% ipython --no-banner

In [1]: import numpy as np

In [2]: np.set_printoptions(precision=2, suppress=True, linewidth=120, floatmode="fixed")

In [3]: F = np.load("w.npy")

In [4]: F
Out[4]: 
array([[13, 10,  8, 17],
       [10, 25, 20,  5],
       [ 8, 20, 16,  4],
       [17,  5,  4, 26]])

In [5]: rng = np.random.default_rng(38607)

In [6]: labels = rng.permutation(4)

In [7]: labels
Out[7]: array([1, 0, 2, 3])

In [8]: out = F[labels][:, labels]

In [9]: print(np.trace(out))
80

In [10]: out
Out[10]: 
array([[25, 10, 20,  5],
       [10, 13,  8, 17],
       [20,  8, 16,  4],
       [ 5, 17,  4, 26]])

In [11]: print(np.diag(out))
[25 13 16 26]

In [12]: J = np.array([[0, 0, 0], [-4, 8, 8], [-9, 18, 18]])

In [13]: Uu, sigma, Vt = np.linalg.svd(J)

In [14]: evecs = Vt[:(sigma > 1e-8).sum()]

In [15]: x0 = J[1] + -2 * J[0] + rng.integers(2) * np.eye(3)[2]

In [16]: print(x0)
[-4.00  8.00  8.00]

In [17]: np.round(np.linalg.norm(x0 - evecs.T @ evecs @ x0), 2)
Out[17]: np.float64(0.0)

In [18]: print(np.round(np.poly(F), 2) + 0)
[   1.00  -80.00 1443.00    0.00    0.00]

In [19]: round(np.linalg.det(2 * F), 2), round(np.linalg.det(F), 2)
Out[19]: (np.float64(0.0), np.float64(0.0))

In [20]: round(float(np.linalg.eigvals(F).sum().real), 2)
Out[20]: 80.0

In [21]: np.kron(np.eye(2, dtype=int), F)
Out[21]: 
array([[13, 10,  8, 17,  0,  0,  0,  0],
       [10, 25, 20,  5,  0,  0,  0,  0],
       [ 8, 20, 16,  4,  0,  0,  0,  0],
       [17,  5,  4, 26,  0,  0,  0,  0],
       [ 0,  0,  0,  0, 13, 10,  8, 17],
       [ 0,  0,  0,  0, 10, 25, 20,  5],
       [ 0,  0,  0,  0,  8, 20, 16,  4],
       [ 0,  0,  0,  0, 17,  5,  4, 26]])

In [22]: print(np.einsum("ii->", F))
80

In [23]: hat = np.triu(np.array([[0, 3, 0], [-2, -2, 1], [-2, -2, -3]]), 1) + np.eye(3)

In [24]: out = hat @ J @ np.linalg.inv(hat)

In [25]: hat @ J - J @ hat
Out[25]: 
array([[-12.00,  24.00,  24.00],
       [ -9.00,  30.00,  10.00],
       [  0.00,  27.00, -18.00]])

In [26]: print(round(float(np.linalg.det(out)), 2))
0.0

In [27]: np.linalg.matrix_rank(out)
Out[27]: np.int64(1)

In [28]: np.abs(np.diag(np.linalg.qr(J)[1])) > 1e-9
Out[28]: array([ True, False, False])

In [29]: np.round(np.trace(np.linalg.pinv(J) @ J), 2)
Out[29]: np.float64(1.0)

In [30]: print(np.unique(J.round(6), axis=0).shape)
(3, 3)

In [31]: J @ np.linalg.pinv(J) @ J
Out[31]: 
array([[ 0.00,  0.00,  0.00],
       [-4.00,  8.00,  8.00],
       [-9.00, 18.00, 18.00]])

In [32]: A = np.diag(np.array([-3, 0, 3])) + 5 * np.eye(3, k=1) + 5 * np.eye(3, k=-1)

In [33]: A
Out[33]: 
array([[-3.00,  5.00,  0.00],
       [ 5.00,  0.00,  5.00],
       [ 0.00,  5.00,  3.00]])

In [34]: [round(float(np.linalg.det(A[:i, :i])), 2) + 0 for i in range(1, 4)]
Out[34]: [-3.0, -25.0, 0.0]

In [35]: round(float(np.linalg.eigvalsh(A).min()), 2)
Out[35]: -7.68

In [36]: np.all(np.linalg.eigvalsh(A) > 0)
Out[36]: np.False_

In [37]: np.unique(A.round(6), axis=0).shape
Out[37]: (3, 3)

In [38]: np.linalg.lstsq(A[:-1].T, A[-1])[2]
Out[38]: np.int32(2)

In [39]: np.allclose(A[:-1].T @ np.linalg.lstsq(A[:-1].T, A[-1])[0], A[-1])
Out[39]: True

In [40]: print(round(float(np.trace(np.linalg.pinv(A) @ A)), 2))
2.0

In [41]: np.abs(np.diag(np.linalg.qr(A)[1])) > 1e-9
Out[41]: array([ True,  True, False])

In [42]: w1 = np.array([[0, 1, 2, 2, 1, 3], [0, 2, 2, 0, 1, 2], [3, 0, 1, 2, 1, 3]])

In [43]: c = np.array([2, 0, -4, -3, -4, -4])

In [44]: H = np.maximum(A @ w1 + c, 0)

In [45]: H
Out[45]: 
array([[ 2.00,  7.00,  0.00,  0.00,  0.00,  0.00],
       [17.00,  5.00, 11.00, 17.00,  6.00, 26.00],
       [11.00, 10.00,  9.00,  3.00,  4.00, 15.00]])

In [46]: np.linalg.matrix_rank(H)
Out[46]: np.int64(3)

In [47]: (H > 0).mean(axis=0)
Out[47]: array([1.00, 1.00, 0.67, 0.67, 0.67, 0.67])

In [48]: Z = np.array([[2, 2, 2],
    ...:     [-2, 0, 0],
    ...:     [0, 0, -1],
    ...:     [-1, 2, -2],
    ...:     [0, -1, -1],
    ...:     [2, 1, 2]])

In [49]: w1 @ Z
Out[49]: 
array([[ 2,  6, -1],
       [ 0,  1,  1],
       [10, 12,  6]])

In [50]: H @ Z
Out[50]: 
array([[-10.00,   4.00,   4.00],
       [ 59.00,  88.00,  35.00],
       [ 29.00,  39.00,  33.00]])

In [51]: np.linalg.cond(F) > 100
Out[51]: np.True_

In [52]: [round(float(x), 2) for x in np.linalg.svd(F, compute_uv=False)[:3]]
Out[52]: [52.53, 27.47, 0.0]

In [53]: print(round(np.linalg.det(2 * A), 2), np.round(np.linalg.det(A), 2))
0.0 0.0

In [54]: round(np.linalg.det(A[::-1]), 2)
Out[54]: np.float64(-0.0)

In [55]: print(round(float(np.linalg.eigvals(A).sum().real), 2))
0.0

In [56]: print(np.kron(np.eye(2, dtype=int), A))
[[-3.00  5.00  0.00 -0.00  0.00  0.00]
 [ 5.00  0.00  5.00  0.00  0.00  0.00]
 [ 0.00  5.00  3.00  0.00  0.00  0.00]
 [-0.00  0.00  0.00 -3.00  5.00  0.00]
 [ 0.00  0.00  0.00  5.00  0.00  5.00]
 [ 0.00  0.00  0.00  0.00  5.00  3.00]]

In [57]: round(float(np.linalg.det(A.T)), 2)
Out[57]: 0.0

In [58]: np.einsum("ii->", A)
Out[58]: np.float64(0.0)

In [59]: np.round(np.linalg.eigvals(A), 2) + 0
Out[59]: array([-7.68,  0.00,  7.68])

In [60]: W0 = np.loadtxt("out4.csv", delimiter=",")

In [61]: W0
Out[61]: 
array([[0.00, 0.00, 1.00],
       [0.00, 0.00, 0.00],
       [1.00, 0.00, 0.00]])

In [62]: ev, evecs = np.linalg.eigh(W0)

In [63]: (ev > 1e-8).sum(), (ev < -1e-8).sum()
Out[63]: (np.int64(1), np.int64(1))

In [64]: np.abs(evecs[:, -1])
Out[64]: array([0.71, 0.00, 0.71])

In [65]: print(np.abs(evecs[:, -1]).round(6).argmax())
0

In [66]: ev.sum(), np.trace(W0)
Out[66]: (np.float64(0.0), np.float64(0.0))

In [67]: print(np.linalg.eigvalsh(W0 + 2 * np.eye(3)))
[1.00 2.00 3.00]

In [68]: np.round(evecs.T @ evecs, 2) + 0
Out[68]: 
array([[1.00, 0.00, 0.00],
       [0.00, 1.00, 0.00],
       [0.00, 0.00, 1.00]])

In [69]: np.unique(ev.round(6) + 0, return_counts=True)[1]
Out[69]: array([1, 1, 1])

In [70]: feats, _ = np.linalg.qr(np.array([[-0.1, 0.2, -0.2], [-1.3, 0.1, -1.1], [1.5, -1.8, 1.0]]))

In [71]: feats
Out[71]: 
array([[-0.05,  0.12,  0.99],
       [-0.65, -0.75,  0.05],
       [ 0.75, -0.65,  0.11]])

In [72]: labels = rng.permutation(3)

In [73]: out = feats[:, labels] * rng.choice([-1, 1], 3)

In [74]: out
Out[74]: 
array([[ 0.99,  0.05, -0.12],
       [ 0.05,  0.65,  0.75],
       [ 0.11, -0.75,  0.65]])

In [75]: Uu, _, Vt = np.linalg.svd(feats.T @ out)

In [76]: np.round(Uu @ Vt, 2) + 0
Out[76]: 
array([[ 0.00, -1.00,  0.00],
       [ 0.00,  0.00, -1.00],
       [ 1.00,  0.00,  0.00]])

In [77]: np.round(np.linalg.lstsq(feats, out)[0], 2) + 0
Out[77]: 
array([[ 0.00, -1.00,  0.00],
       [ 0.00,  0.00, -1.00],
       [ 1.00,  0.00,  0.00]])
